In [1]: import numpy as np

In [2]: np.set_printoptions(precision=3, suppress=True, linewidth=140)

In [3]: mat = np.load("layer18.npy")

In [4]: mat
Out[4]: 
array([[26.761, -0.209,  5.892],
       [26.203, -0.33 ,  5.804],
       [27.853, -2.221,  4.764],
       [26.199, -0.189,  5.162],
       [26.908, -0.401,  6.444],
       [27.138,  0.88 ,  5.42 ],
       [27.878,  1.916,  6.244],
       [28.23 ,  0.702,  6.191],
       [26.058,  1.21 ,  5.256],
       [27.722,  0.927,  5.782],
       [26.745,  1.323,  4.815],
       [28.537, -0.181,  5.776]])

In [5]: O, r_ = np.linalg.qr(mat)

In [6]: round(abs(r_[0, 0]), 3), np.round(np.linalg.norm(mat[:, 0]), 3)
Out[6]: (np.float64(94.216), np.float64(94.216))

In [7]: print(np.round(O.T @ O, 3) + 0)
[[1. 0. 0.]
 [0. 1. 0.]
 [0. 0. 1.]]

In [8]: np.abs(np.diag(r_))
Out[8]: array([94.216,  3.655,  1.687])

In [9]: U, sig, vt = np.linalg.svd(mat)

In [10]: np.argmax(sig[:-1] / (sig[1:] + 1e-6)) + 1
Out[10]: np.int64(1)

In [11]: sig
Out[11]: array([96.22 ,  3.686,  1.637])

In [12]: Y = U[:, :1] @ np.diag(sig[:1]) @ vt[:1]

In [13]: np.round(np.abs(mat - Y).max(), 3)
Out[13]: np.float64(2.511)

In [14]: print(np.round(np.linalg.norm(mat - Y, 2), 3), round(float(sig[1]), 3))
3.686 3.686

In [15]: Z = mat[[3, 0]].astype(float)

In [16]: for _ in range(4):
    ...:     z = np.linalg.norm(mat[:, None] - Z, axis=-1).argmin(axis=1)
    ...:     Z = np.array([mat[z == j].mean(axis=0) for j in range(2)])
    ...: 

In [17]: z
Out[17]: array([1, 0, 1, 0, 1, 0, 1, 1, 0, 1, 0, 1])

In [18]: Z[1] - Z[0]
Out[18]: array([ 1.23 , -0.503,  0.579])

In [19]: print(np.bincount(z))
[5 7]

In [20]: np.abs(Z[1] - Z[0]).argmax()
Out[20]: np.int64(0)

In [21]: Y = np.c_[mat[:, :1] @ np.array([[2]]), np.array([0, 1, 3, -1, 0, -3, -2, 1, 1, -2, -2, -2])]

In [22]: Y
Out[22]: 
array([[53.522,  0.   ],
       [52.406,  1.   ],
       [55.706,  3.   ],
       [52.398, -1.   ],
       [53.816,  0.   ],
       [54.276, -3.   ],
       [55.756, -2.   ],
       [56.46 ,  1.   ],
       [52.116,  1.   ],
       [55.444, -2.   ],
       [53.49 , -2.   ],
       [57.074, -2.   ]])

In [23]: np.round(np.linalg.lstsq(mat, Y[:, 0])[0], 3) + 0
Out[23]: array([2., 0., 0.])

In [24]: print(np.linalg.matrix_rank(Y))
2

In [25]: print(np.round(np.linalg.norm(Y - mat @ np.linalg.lstsq(mat, Y)[0], axis=0), 3) + 0)
[0.    4.526]

In [26]: x0 = np.array([-3, 4])

In [27]: rhs = Y @ x0

In [28]: np.round(np.linalg.pinv(Y) @ Y, 3) + 0
Out[28]: 
array([[1., 0.],
       [0., 1.]])

In [29]: rhs
Out[29]: array([-160.566, -153.218, -155.118, -161.194, -161.448, -174.828, -175.268, -165.38 , -152.348, -174.332, -168.47 , -179.222])

In [30]: try:
    ...:     np.linalg.solve(Y, rhs)
    ...: except np.linalg.LinAlgError as e:
    ...:     print("failed:", e)
    ...: 
failed: Last 2 dimensions of the array must be square

In [31]: np.linalg.solve(Y.T @ Y, Y.T @ rhs)
Out[31]: array([-3.,  4.])

In [32]: rng = np.random.default_rng(2791)

In [33]: rhs = rhs + 0.1 * rng.normal(size=12)

In [34]: rhs
Out[34]: array([-160.334, -153.014, -155.117, -161.242, -161.284, -174.752, -175.131, -165.285, -152.293, -174.331, -168.525, -179.161])

In [35]: b, *_ = np.linalg.lstsq(Y, rhs)

In [36]: b.round()
Out[36]: array([-3.,  4.])

In [37]: np.round(Y.T @ (rhs - Y @ b), 3) + 0
Out[37]: array([0., 0.])

In [38]: np.round(np.linalg.norm(rhs - Y @ b), 3)
Out[38]: np.float64(0.306)

In [39]: b
Out[39]: array([-2.998,  4.01 ])

In [40]: M = np.load("dump.npy")

In [41]: print(M)
[[  4.911 -11.849   9.88 ]
 [  5.048 -10.124  11.163]
 [  5.473 -10.227   9.378]
 [  5.296 -11.069   9.853]
 [  4.882 -11.467   9.128]
 [  4.95  -10.649   9.481]
 [  3.376 -10.519   8.076]
 [  5.777  -9.391   9.192]
 [  5.273  -9.187   9.27 ]
 [  5.301 -11.225  10.193]
 [  3.371  -9.221  11.3  ]
 [  5.619 -12.157   7.79 ]
 [  6.014 -10.129   8.416]
 [  5.493  -8.512   7.919]
 [  5.018  -8.805   8.115]
 [  5.733  -8.927  10.446]]

In [42]: blk = np.stack([M, 5 * M, M[::-1]])

In [43]: np.linalg.matrix_rank(blk.reshape(3, -1))
Out[43]: np.int64(2)
